% python3 -q
>>> import numpy as np
>>> from numpy import linalg as LA
>>> np.set_printoptions(suppress=True, linewidth=100)
>>> M = np.load("block18.npy")
>>> print(M)
[[0 1 0 1]
 [3 3 3 3]
 [0 1 0 1]
 [3 3 3 3]]
>>> U, s, vt = LA.svd(M)
>>> vecs = vt[:(s > 1e-8).sum()]
>>> rng = np.random.default_rng(825)
>>> vec = M[2] + 3 * M[1] + rng.integers(2) * np.eye(4)[0]
>>> print(vec)
[ 9. 10.  9. 10.]
>>> print(np.round(LA.norm(vec - vecs.T @ vecs @ vec), 2))
0.0
>>> print(np.round(M @ LA.pinv(M) @ M, 2) + 0)
[[0. 1. 0. 1.]
 [3. 3. 3. 3.]
 [0. 1. 0. 1.]
 [3. 3. 3. 3.]]
>>> print(np.abs(np.diag(LA.qr(M)[1])) > 1e-9)
[ True  True False False]
>>> print(np.round(np.trace(LA.pinv(M) @ M), 2))
2.0
>>> print(np.unique(M.round(6), axis=0).shape)
(2, 4)
>>> try:
...     LA.inv(M)
... except LA.LinAlgError as e:
...     print(e)
... 
Singular matrix
>>> print(np.allclose(M[:-1].T @ LA.lstsq(M[:-1].T, M[-1])[0], M[-1]))
True
>>> U, s, vt = LA.svd(M, full_matrices=False)
>>> print(np.abs(U[:, 0]).round(6).argmax())
1
>>> print(np.round(U.T @ U, 2) + 0)
[[1. 0. 0. 0.]
 [0. 1. 0. 0.]
 [0. 0. 1. 0.]
 [0. 0. 0. 1.]]
>>> print(np.allclose(U * s @ vt, M))
True
>>> print(np.round(np.cumsum(s ** 2) / np.sum(s ** 2), 2))
[0.97 1.   1.   1.  ]
>>> print(U.shape, s.shape, vt.shape)
(4, 4) (4,) (4, 4)
>>> print(np.round(s / s[0], 2) + 0)
[1.   0.16 0.   0.  ]
>>> A = np.load("w.npy")
>>> print(A)
[[1.   0.5  0.25 0.12 0.06 0.03 0.02 0.01 0.   0.   0.   0.   0.   0.  ]
 [0.5  1.   0.5  0.25 0.12 0.06 0.03 0.02 0.01 0.   0.   0.   0.   0.  ]
 [0.25 0.5  1.   0.5  0.25 0.12 0.06 0.03 0.02 0.01 0.   0.   0.   0.  ]
 [0.12 0.25 0.5  1.   0.5  0.25 0.12 0.06 0.03 0.02 0.01 0.   0.   0.  ]
 [0.06 0.12 0.25 0.5  1.   0.5  0.25 0.12 0.06 0.03 0.02 0.01 0.   0.  ]
 [0.03 0.06 0.12 0.25 0.5  1.   0.5  0.25 0.12 0.06 0.03 0.02 0.01 0.  ]
 [0.02 0.03 0.06 0.12 0.25 0.5  1.   0.5  0.25 0.12 0.06 0.03 0.02 0.01]
 [0.01 0.02 0.03 0.06 0.12 0.25 0.5  1.   0.5  0.25 0.12 0.06 0.03 0.02]
 [0.   0.01 0.02 0.03 0.06 0.12 0.25 0.5  1.   0.5  0.25 0.12 0.06 0.03]
 [0.   0.   0.01 0.02 0.03 0.06 0.12 0.25 0.5  1.   0.5  0.25 0.12 0.06]
 [0.   0.   0.   0.01 0.02 0.03 0.06 0.12 0.25 0.5  1.   0.5  0.25 0.12]
 [0.   0.   0.   0.   0.01 0.02 0.03 0.06 0.12 0.25 0.5  1.   0.5  0.25]
 [0.   0.   0.   0.   0.   0.01 0.02 0.03 0.06 0.12 0.25 0.5  1.   0.5 ]
 [0.   0.   0.   0.   0.   0.   0.01 0.02 0.03 0.06 0.12 0.25 0.5  1.  ]]
>>> A2 = LA.inv(A)
>>> print(np.round(LA.slogdet(A)[0], 2))
1.0
>>> print(round(LA.cond(A), 2))
8.12
>>> W0 = np.load("case14.npy")
>>> print(W0)
[[0 0 0 2 1 2]
 [0 2 0 2 2 0]
 [0 0 2 1 2 1]
 [0 0 0 2 0 2]
 [0 0 0 0 1 2]
 [0 0 0 0 0 0]]
>>> print(LA.cond(W0) > 100)
True
>>> print(round(float(LA.norm(W0, 2) / LA.norm(W0)), 2))
0.81
>>> print(np.argsort(-LA.norm(W0, axis=0).round(6), kind="stable")[:3])
[3 5 4]
>>> print(LA.matrix_rank(W0, rtol=0.1))
4
>>> r0 = np.array([2, -1])
>>> print(np.polyval(r0, W0[0]))
[-1 -1 -1  3  1  3]
>>> print(np.correlate(W0[0], W0[3], "full"))
[0 0 0 4 2 8 2 4 0 0 0]
>>> r = LA.matrix_rank(W0)
>>> print(r)
5
>>> N = LA.svd(W0)[2][r:].T
>>> print(np.allclose(W0 @ N, 0))
True
>>> print(N[:, 0] / N[np.abs(N[:, 0]).round(6).argmax(), 0])
[ 1. -0. -0. -0. -0. -0.]
>>> print([int(LA.matrix_rank(np.delete(W0, i, axis=0))) for i in range(6)])
[4, 4, 4, 4, 4, 5]
>>> print([int(LA.matrix_rank(W0[:, :j + 1])) for j in range(6)])
[0, 1, 2, 3, 4, 5]
>>> print(LA.matrix_rank(W0.T @ W0), LA.matrix_rank(W0 @ W0.T))
5 5
>>> print(N.shape)
(6, 1)
